% ipython --no-banner

In [1]: import numpy as np

In [2]: import numpy.linalg as la

In [3]: np.set_printoptions(precision=2, suppress=True, linewidth=160, floatmode="fixed")

In [4]: rnd = lambda a: np.round(a, 2) + 0

In [5]: E = np.load("m.npy")

In [6]: E
Out[6]: 
array([[ 2.00, -1.00,  0.00,  0.00],
       [-1.00,  6.00, -1.00,  0.00],
       [ 0.00, -1.00, -6.00, -1.00],
       [ 0.00,  0.00, -1.00,  4.00]])

In [7]: # symmetric

In [8]: rnd(la.norm(E) ** 2 / la.norm(E, 2) ** 2)
Out[8]: np.float64(2.46)

In [9]: rnd(la.norm(E, "nuc"))
Out[9]: np.float64(18.36)

In [10]: E[1] @ E[0]
Out[10]: np.float64(-8.0)

In [11]: print(rnd(la.norm(E[1], 1)), rnd(la.norm(E[1], np.inf)))
8.0 6.0

In [12]: rnd(la.norm(E[1] - E[0]))
Out[12]: np.float64(7.68)

In [13]: rnd(la.norm(E, 1)), rnd(la.norm(E, np.inf))
Out[13]: (np.float64(8.0), np.float64(8.0))

In [14]: rnd(la.norm(E, axis=0))
Out[14]: array([2.24, 6.16, 6.16, 4.12])

In [15]: rnd(la.norm(E, axis=1))
Out[15]: array([2.24, 6.16, 6.16, 4.12])

In [16]: other = E[0, 0] * E[1:] - np.outer(E[1:, 0], E[0])

In [17]: other
Out[17]: 
array([[  0.00,  11.00,  -2.00,   0.00],
       [  0.00,  -2.00, -12.00,  -2.00],
       [  0.00,   0.00,  -2.00,   8.00]])

In [18]: print(la.matrix_rank(other), la.matrix_rank(E))
3 4

In [19]: x = np.array([2, 1, 1, 3])

In [20]: print(np.sign((other @ x).round(6)))
[ 1.00 -1.00  1.00]

In [21]: other @ np.eye(4)[1]
Out[21]: array([11.00, -2.00,  0.00])

In [22]: (other * x).sum(axis=1)
Out[22]: array([  9.00, -20.00,  22.00])

In [23]: (other @ x).argmax()
Out[23]: np.int64(2)

In [24]: print(la.norm(other @ x) <= la.norm(other, 2) * la.norm(x) + 1e-9)
True

In [25]: other @ (2 * x)
Out[25]: array([ 18.00, -40.00,  44.00])

In [26]: other @ x
Out[26]: array([  9.00, -20.00,  22.00])

In [27]: np.einsum("ij,j->i", other, x)
Out[27]: array([  9.00, -20.00,  22.00])

In [28]: Z = np.array([[1, 0, 2], [1, 0, 1], [1, 0, 0]])

In [29]: K = np.repeat(Z, 14 // 3, axis=0)

In [30]: rng = np.random.default_rng(119)

In [31]: K = K + 0.02 * rng.normal(size=K.shape)

In [32]: rnd(K)
Out[32]: 
array([[ 0.98,  0.04,  1.98],
       [ 1.00,  0.00,  2.00],
       [ 1.02,  0.00,  2.01],
       [ 0.97,  0.00,  2.00],
       [ 0.98, -0.01,  0.97],
       [ 0.98,  0.00,  0.99],
       [ 0.98, -0.03,  1.01],
       [ 1.01,  0.00,  1.00],
       [ 0.95,  0.02,  0.02],
       [ 1.01,  0.02, -0.04],
       [ 1.00, -0.03,  0.03],
       [ 0.98,  0.00,  0.00]])

In [33]: x = np.array([1, 0, 1])

In [34]: rhs = K @ x

In [35]: la.solve(K, rhs)
LinAlgError: Last 2 dimensions of the array must be square


In [36]: rnd(la.solve(K.T @ K, K.T @ rhs))
Out[36]: array([1.00, 0.00, 1.00])

In [37]: rhs = rhs + 0.02 * rng.normal(size=12)

In [38]: rnd(rhs)
Out[38]: array([2.95, 2.98, 3.04, 2.99, 1.97, 1.99, 1.99, 2.00, 0.96, 0.97, 1.03, 1.02])

In [39]: b, *_ = la.lstsq(K, rhs)

In [40]: rnd(K.T @ (rhs - K @ b))
Out[40]: array([0.00, 0.00, 0.00])

In [41]: rnd(la.norm(rhs - K @ b))
Out[41]: np.float64(0.06)

In [42]: b.round()
Out[42]: array([ 1.00, -0.00,  1.00])

In [43]: U, s, vt = la.svd(K)

In [44]: rnd(s)
Out[44]: array([5.33, 1.81, 0.06])

In [45]: other = U[:, :2] @ np.diag(s[:2]) @ vt[:2]

In [46]: la.matrix_rank(other)
Out[46]: np.int64(2)

In [47]: la.matrix_rank(K, rtol=0.05)
Out[47]: np.int64(2)

In [48]: hat = K @ la.solve(K.T @ K, K.T)

In [49]: np.allclose(hat @ hat, hat)
Out[49]: True

In [50]: rnd(hat @ K[:, 2])
Out[50]: array([ 1.98,  2.00,  2.01,  2.00,  0.97,  0.99,  1.01,  1.00,  0.02, -0.04,  0.03,  0.00])

In [51]: rnd(np.diag(hat))
Out[51]: array([0.50, 0.21, 0.23, 0.21, 0.10, 0.08, 0.34, 0.09, 0.30, 0.33, 0.39, 0.22])

In [52]: la.matrix_rank(np.eye(12) - hat)
Out[52]: np.int64(9)

In [53]: A = np.load("arr.npy")

In [54]: rnd(A)
Out[54]: 
array([[ 0.15, -0.70, -0.70,  0.08],
       [-0.70,  0.43, -0.57,  0.06],
       [-0.70, -0.57,  0.43,  0.06],
       [ 0.08,  0.06,  0.06,  0.99]])

In [55]: # columns are unit length and at right angles

In [56]: W = np.array([[-4, 5, 3, 1, -3],
    ...:     [-1, 2, -3, 0, -5],
    ...:     [2, 2, 1, -1, 1],
    ...:     [5, 4, -3, -5, -2]])

In [57]: b = np.array([-2, 2, 0, -3, 1])

In [58]: hid = np.maximum(E @ W + b, 0)

In [59]: (hid > 0).astype(int)
Out[59]: 
array([[0, 1, 1, 0, 0],
       [0, 1, 0, 0, 0],
       [0, 0, 0, 1, 1],
       [1, 1, 0, 0, 0]])

In [60]: print(hid)
[[ 0.00 10.00  9.00  0.00  0.00]
 [ 0.00  7.00  0.00  0.00  0.00]
 [ 0.00  0.00  0.00  8.00  2.00]
 [16.00 16.00  0.00  0.00  0.00]]

In [61]: Z = np.array([[2, 5], [3, 3], [-1, 5], [-4, 0], [2, -5]])

In [62]: W @ Z
Out[62]: 
array([[-6, 25],
       [-3, 11],
       [15, 16],
       [41, 32]])

In [63]: (hid @ Z).round(6).argmax(axis=1)
Out[63]: array([1, 0, 1, 1])

In [64]: hid @ Z
Out[64]: 
array([[ 21.00,  75.00],
       [ 21.00,  21.00],
       [-28.00, -10.00],
       [ 80.00, 128.00]])

In [65]: ev, evecs = la.eig(A)

In [66]: print(rnd(A @ evecs[:, 0] - ev[0] * evecs[:, 0]))
[0.00 0.00 0.00 0.00]

In [67]: rnd(np.prod(ev))
Out[67]: np.float64(-1.0)

In [68]: rnd(np.sort(la.eigvals(A.T)))
Out[68]: array([-1.00,  1.00,  1.00,  1.00])

In [69]: rnd(la.norm(A, axis=1))
Out[69]: array([1.00, 1.00, 1.00, 1.00])

In [70]: A[3] @ A[0]
Out[70]: np.float64(0.0)

In [71]: la.norm(A, axis=1).argmax()
Out[71]: np.int64(3)

In [72]: ev, evecs = la.eigh(A)

In [73]: x = np.array([-1, 0, -1, -2])

In [74]: print(rnd(la.eigvalsh(A[1:, 1:])))
[-0.15  1.00  1.00]

In [75]: mat = np.array([[1, 0, 2, 3, 0, 6],
    ...:     [-2, -1, 2, -6, -3, 6],
    ...:     [0, 1, 0, 0, 3, 0],
    ...:     [3, 0, 6, 3, 0, 6],
    ...:     [-6, -3, 6, -6, -3, 6],
    ...:     [0, 3, 0, 0, 3, 0]])

In [76]: x = np.array([6, 8, -3, 7, -8, -9])

In [77]: rhs = mat @ x

In [78]: rhs
Out[78]: array([ -33,  -98,  -16,  -33, -150,    0])

In [79]: rnd(la.solve(mat, mat[:, 2]))
Out[79]: array([0.00, 0.00, 1.00, 0.00, 0.00, 0.00])

In [80]: other = mat / la.norm(mat, axis=1, keepdims=True)

In [81]: cov = other @ other.T

In [82]: rnd(np.degrees(np.arccos(np.clip(cov[3, 4], -1, 1))))
Out[82]: np.float64(72.65)

In [83]: rnd(cov[3])
Out[83]: array([0.89, 0.27, 0.00, 1.00, 0.30, 0.00])

In [84]: (cov - 2 * np.eye(6)).round(6).argmax(axis=1)
Out[84]: array([3, 4, 5, 0, 1, 2])

In [85]: rnd(cov)
Out[85]: 
array([[ 1.00,  0.30,  0.00,  0.89,  0.27,  0.00],
       [ 0.30,  1.00, -0.33,  0.27,  0.89, -0.30],
       [ 0.00, -0.33,  1.00,  0.00, -0.30,  0.89],
       [ 0.89,  0.27,  0.00,  1.00,  0.30,  0.00],
       [ 0.27,  0.89, -0.30,  0.30,  1.00, -0.33],
       [ 0.00, -0.30,  0.89,  0.00, -0.33,  1.00]])

In [86]: rnd(la.norm(other, axis=1))
Out[86]: array([1.00, 1.00, 1.00, 1.00, 1.00, 1.00])

In [87]: X = np.array([[1, 0, 0], [0, 1, 0], [0, 0, 1]])

In [88]: X
Out[88]: 
array([[1, 0, 0],
       [0, 1, 0],
       [0, 0, 1]])

In [89]: # symmetric, so the eigenvalues are real

In [90]: x = np.array([0, -1, 2])

In [91]: print(X * x)
[[ 0  0  0]
 [ 0 -1  0]
 [ 0  0  2]]

In [92]: X @ (2 * x)
Out[92]: array([ 0, -2,  4])

In [93]: X @ x
Out[93]: array([ 0, -1,  2])

In [94]: x = np.array([-2, -1, -2])

In [95]: rhs = X @ x

In [96]: b, lr = np.zeros(3), 1 / la.norm(X, 2) ** 2

In [97]: for i in range(4):
    ...:     b -= lr * X.T @ (X @ b - rhs)
    ...:     if i % 1 == 0: print(i, round(la.norm(X @ b - rhs), 2))
    ...: 
0 0.0
1 0.0
2 0.0
3 0.0

In [98]: print(b)
[-2.00 -1.00 -2.00]

In [99]: print(rnd(la.eigvals(X).sum().real))
3.0

In [100]: x = np.array([-3, 3, -3])

In [101]: (x - X @ x) @ (X @ x)
Out[101]: np.int64(0)

In [102]: np.eye(3) - X
Out[102]: 
array([[0.00, 0.00, 0.00],
       [0.00, 0.00, 0.00],
       [0.00, 0.00, 0.00]])

In [103]: X @ x
Out[103]: array([-3,  3, -3])
